% python3 -q
>>> import numpy as np
>>> np.set_printoptions(precision=2, suppress=True, linewidth=140)
>>> F = np.array([[0, 0, -1, 0, 0, 0],
...     [0, 0, 0, 0, 2, 0],
...     [0, 0, 0, -1, 0, 0],
...     [0, 2, 0, 0, 0, 0],
...     [0, 0, 0, 0, 0, -2],
...     [0, 0, 0, 0, 0, 0]])
>>> F
array([[ 0,  0, -1,  0,  0,  0],
       [ 0,  0,  0,  0,  2,  0],
       [ 0,  0,  0, -1,  0,  0],
       [ 0,  2,  0,  0,  0,  0],
       [ 0,  0,  0,  0,  0, -2],
       [ 0,  0,  0,  0,  0,  0]])
>>> # null space of dimension 1
>>> round(float(np.linalg.det(F)), 2)
0.0
>>> (F + F.T) / 2
array([[ 0. ,  0. , -0.5,  0. ,  0. ,  0. ],
       [ 0. ,  0. ,  0. ,  1. ,  1. ,  0. ],
       [-0.5,  0. ,  0. , -0.5,  0. ,  0. ],
       [ 0. ,  1. , -0.5,  0. ,  0. ,  0. ],
       [ 0. ,  1. ,  0. ,  0. ,  0. , -1. ],
       [ 0. ,  0. ,  0. ,  0. , -1. ,  0. ]])
>>> np.trace(F)
np.int64(0)
>>> np.allclose(F, F.T)
False
>>> rk = np.linalg.matrix_rank(F)
>>> rk
np.int64(5)
>>> ns = np.linalg.svd(F)[2][rk:].T
>>> F @ ns
array([[0.],
       [0.],
       [0.],
       [0.],
       [0.],
       [0.]])
>>> [int(np.linalg.matrix_rank(F[:, :j + 1])) for j in range(6)]
[0, 1, 2, 3, 4, 5]
>>> [int(np.linalg.matrix_rank(np.delete(F, i, axis=0))) for i in range(6)]
[4, 4, 4, 4, 4, 5]
>>> ns.shape
(6, 1)
>>> ns @ ns.T
array([[1., 0., 0., 0., 0., 0.],
       [0., 0., 0., 0., 0., 0.],
       [0., 0., 0., 0., 0., 0.],
       [0., 0., 0., 0., 0., 0.],
       [0., 0., 0., 0., 0., 0.],
       [0., 0., 0., 0., 0., 0.]])
>>> Uu, sv, Vh = np.linalg.svd(F)
>>> np.argmax(sv[:-1] / (sv[1:] + 1e-6)) + 1
np.int64(5)
>>> B = Uu[:, :5] @ np.diag(sv[:5]) @ Vh[:5]
>>> np.linalg.matrix_rank(B)
np.int64(5)
>>> np.linalg.matrix_rank(F, rtol=0.05)
np.int64(5)
>>> round(np.linalg.norm(F - B) / np.linalg.norm(F), 2)
np.float64(0.0)
>>> np.round(np.linalg.norm(F - B, 2), 2), sv[5]
(np.float64(0.0), np.float64(0.0))
>>> round(float(np.linalg.norm(F[2], 1)), 2), np.round(np.linalg.norm(F[2], np.inf), 2)
(1.0, np.float64(1.0))
>>> np.round(np.linalg.norm(F[2] - F[1]), 2)
np.float64(2.24)
>>> np.round(np.linalg.norm(F, 2), 2)
np.float64(2.0)
>>> mat = np.loadtxt("mat.csv", delimiter=",")
>>> mat
array([[  78.,    2.,   -1.,    0.,    0.,    2.,   -1.,   -1.,   -1.,   -2.],
       [   1.,  162.,    1.,   -2.,   -2.,    0.,    2.,   -1.,   -1.,    2.],
       [   2.,   -2.,  118.,   -2.,    1.,    0.,    2.,    1.,    0.,   -2.],
       [  -2.,   -1.,    0., -140.,    0.,    0.,   -1.,    2.,    1.,   -1.],
       [  -2.,    0.,    0.,   -2., -121.,   -1.,   -1.,    0.,    1.,    0.],
       [   1.,    1.,   -1.,    2.,    2.,  181.,   -1.,   -1.,   -2.,    2.],
       [  -1.,   -1.,   -1.,   -2.,   -2.,   -2.,   58.,   -1.,    2.,    2.],
       [   2.,    1.,    1.,    2.,   -1.,   -2.,   -2.,   21.,    0.,    2.],
       [  -1.,   -2.,    2.,   -2.,   -2.,    0.,    0.,    2.,   21.,   -1.],
       [  -1.,   -1.,    0.,   -1.,    2.,    1.,    0.,    1.,   -2.,   62.]])
>>> B = np.linalg.inv(mat)
>>> np.allclose(B, mat.T)
False
>>> np.round(np.linalg.slogdet(mat)[0], 2)
np.float64(1.0)
>>> np.round(np.linalg.inv(B), 2) + 0
array([[  78.,    2.,   -1.,    0.,    0.,    2.,   -1.,   -1.,   -1.,   -2.],
       [   1.,  162.,    1.,   -2.,   -2.,    0.,    2.,   -1.,   -1.,    2.],
       [   2.,   -2.,  118.,   -2.,    1.,    0.,    2.,    1.,    0.,   -2.],
       [  -2.,   -1.,    0., -140.,    0.,    0.,   -1.,    2.,    1.,   -1.],
       [  -2.,    0.,    0.,   -2., -121.,   -1.,   -1.,    0.,    1.,    0.],
       [   1.,    1.,   -1.,    2.,    2.,  181.,   -1.,   -1.,   -2.,    2.],
       [  -1.,   -1.,   -1.,   -2.,   -2.,   -2.,   58.,   -1.,    2.,    2.],
       [   2.,    1.,    1.,    2.,   -1.,   -2.,   -2.,   21.,    0.,    2.],
       [  -1.,   -2.,    2.,   -2.,   -2.,    0.,    0.,    2.,   21.,   -1.],
       [  -1.,   -1.,    0.,   -1.,    2.,    1.,    0.,    1.,   -2.,   62.]])
>>> round(float(np.linalg.det(mat) * np.linalg.det(B)), 2)
1.0
>>> (np.abs(B) > 1e-9).astype(int)
array([[1, 1, 1, 1, 1, 1, 1, 1, 1, 1],
       [1, 1, 1, 1, 1, 1, 1, 1, 1, 1],
       [1, 1, 1, 1, 1, 1, 1, 1, 1, 1],
       [1, 1, 1, 1, 1, 1, 1, 1, 1, 1],
       [1, 1, 1, 1, 1, 1, 1, 1, 1, 1],
       [1, 1, 1, 1, 1, 1, 1, 1, 1, 1],
       [1, 1, 1, 1, 1, 1, 1, 1, 1, 1],
       [1, 1, 1, 1, 1, 1, 1, 1, 1, 1],
       [1, 1, 1, 1, 1, 1, 1, 1, 1, 1],
       [1, 1, 1, 1, 1, 1, 1, 1, 1, 1]])
>>> data = np.load("dump.npy")
>>> data
array([[ 1,  0,  0,  0,  0,  0,  0,  0,  0,  0,  0],
       [-3,  1,  0,  0,  0,  0,  0,  0,  0,  0,  0],
       [-9, -2,  1,  0,  0,  0,  0,  0,  0,  0,  0],
       [-4, -2, -6,  1,  0,  0,  0,  0,  0,  0,  0],
       [-7,  0,  1,  9,  1,  0,  0,  0,  0,  0,  0],
       [ 3,  7, -2, -4, -2,  1,  0,  0,  0,  0,  0],
       [ 5, -4, -1,  1, -4,  7,  1,  0,  0,  0,  0],
       [-1, -8, -6,  2, -4,  1,  5,  1,  0,  0,  0],
       [-7,  5, -7,  4, -7,  3,  0, -2,  1,  0,  0],
       [ 1,  3,  2,  4,  4, -7,  6, -7,  8,  1,  0],
       [-3, -9,  8,  0, -6, -9,  4, -8, -2,  8,  1]])
>>> data @ data
array([[   1,    0,    0,    0,    0,    0,    0,    0,    0,    0,    0],
       [  -6,    1,    0,    0,    0,    0,    0,    0,    0,    0,    0],
       [ -12,   -4,    1,    0,    0,    0,    0,    0,    0,    0,    0],
       [  52,    8,  -12,    1,    0,    0,    0,    0,    0,    0,    0],
       [ -59,  -20,  -52,   18,    1,    0,    0,    0,    0,    0,    0],
       [  33,   26,   18,  -26,   -4,    1,    0,    0,    0,    0,    0],
       [  76,   41,  -26,  -62,  -22,   14,    1,    0,    0,    0,    0],
       [ 124,  -21,  -35,  -31,  -30,   37,   10,    1,    0,    0,    0],
       [  78,   53,  -39,  -71,  -12,    4,  -10,   -4,    1,    0,    0],
       [-109,   17,  -22,   96,  -30,   45,  -23,  -30,   16,    1,    0],
       [  14,  -35,  102,   -6,   68,  -60,   16,  -68,   60,   16,    1]])
>>> np.linalg.matrix_rank(data - data[0, 0] * np.eye(11))
np.int64(10)
>>> f, v = data[7], data[9]
>>> f @ v
np.int64(-29)
>>> f @ f
np.int64(148)
>>> p = (f @ v) / (f @ f) * f
>>> round(np.linalg.norm(f + v) ** 2 + np.linalg.norm(f - v) ** 2, 2)
np.float64(786.0)
>>> round((v - p) @ f, 2)
np.float64(-0.0)
>>> Uu, sv, Vh = np.linalg.svd(data)
>>> sv.round(2) + 0
array([22.64, 18.45, 16.48, 12.42, 11.02,  8.05,  4.37,  2.77,  1.16,  0.03,  0.  ])
>>> B = Uu[:, :10] @ np.diag(sv[:10]) @ Vh[:10]
>>> round(float(np.linalg.norm(data - B, 2)), 2), round(float(sv[10]), 2)
(0.0, 0.0)
>>> np.linalg.matrix_rank(B)
np.int64(10)
>>> round(np.abs(data - B).max(), 2)
np.float64(0.0)
>>> np.linalg.matrix_rank(data, rtol=0.05)
np.int64(9)
>>> W0 = np.load("run19.npy")
>>> W0
array([[23.,  5.,  5., 25., 20., 25., 25., 10.],
       [ 5., -1.,  1.,  5.,  4.,  5.,  5.,  2.],
       [ 5.,  1., -1.,  5.,  4.,  5.,  5.,  2.],
       [25.,  5.,  5., 23., 20., 25., 25., 10.],
       [20.,  4.,  4., 20., 14., 20., 20.,  8.],
       [25.,  5.,  5., 25., 20., 23., 25., 10.],
       [25.,  5.,  5., 25., 20., 25., 23., 10.],
       [10.,  2.,  2., 10.,  8., 10., 10.,  2.]])
>>> # equal to its transpose
>>> evals, V = np.linalg.eigh(W0)
>>> x0 = np.array([0, 2, 0, 1, 1, 2, 2, 2])
>>> V * np.abs(evals) @ V.T
array([[26.18,  4.84,  4.84, 24.18, 19.34, 24.18, 24.18,  9.67],
       [ 4.84,  2.97,  0.97,  4.84,  3.87,  4.84,  4.84,  1.93],
       [ 4.84,  0.97,  2.97,  4.84,  3.87,  4.84,  4.84,  1.93],
       [24.18,  4.84,  4.84, 26.18, 19.34, 24.18, 24.18,  9.67],
       [19.34,  3.87,  3.87, 19.34, 17.48, 19.34, 19.34,  7.74],
       [24.18,  4.84,  4.84, 24.18, 19.34, 26.18, 24.18,  9.67],
       [24.18,  4.84,  4.84, 24.18, 19.34, 24.18, 26.18,  9.67],
       [ 9.67,  1.93,  1.93,  9.67,  7.74,  9.67,  9.67,  5.87]])
>>> (np.sign(V[:, -1].round(6)) == np.sign(V[0, -1].round(6))).astype(int)
array([1, 1, 1, 1, 1, 1, 1, 1])
>>> np.linalg.eigvalsh(W0[1:, 1:])
array([-2., -2., -2., -2., -2., -2., 95.])
>>> x0 @ W0 @ x0
np.float64(1189.0)
>>> np.sort(np.abs(np.linalg.eigvals(W0)))
array([  2.,   2.,   2.,   2.,   2.,   2.,   2., 120.])
>>> round(float(np.linalg.det(W0)), 2)
-15360.0
>>> np.allclose(W0, W0.T)
True
>>> np.trace(W0)
np.float64(106.0)
>>> assert W0 == W0.T
Traceback (most recent call last):
  File "<python-input-65>", line 1, in <module>
    assert W0 == W0.T
           ^^^^^^^^^^
ValueError: The truth value of an array with more than one element is ambiguous. Use a.any() or a.all()
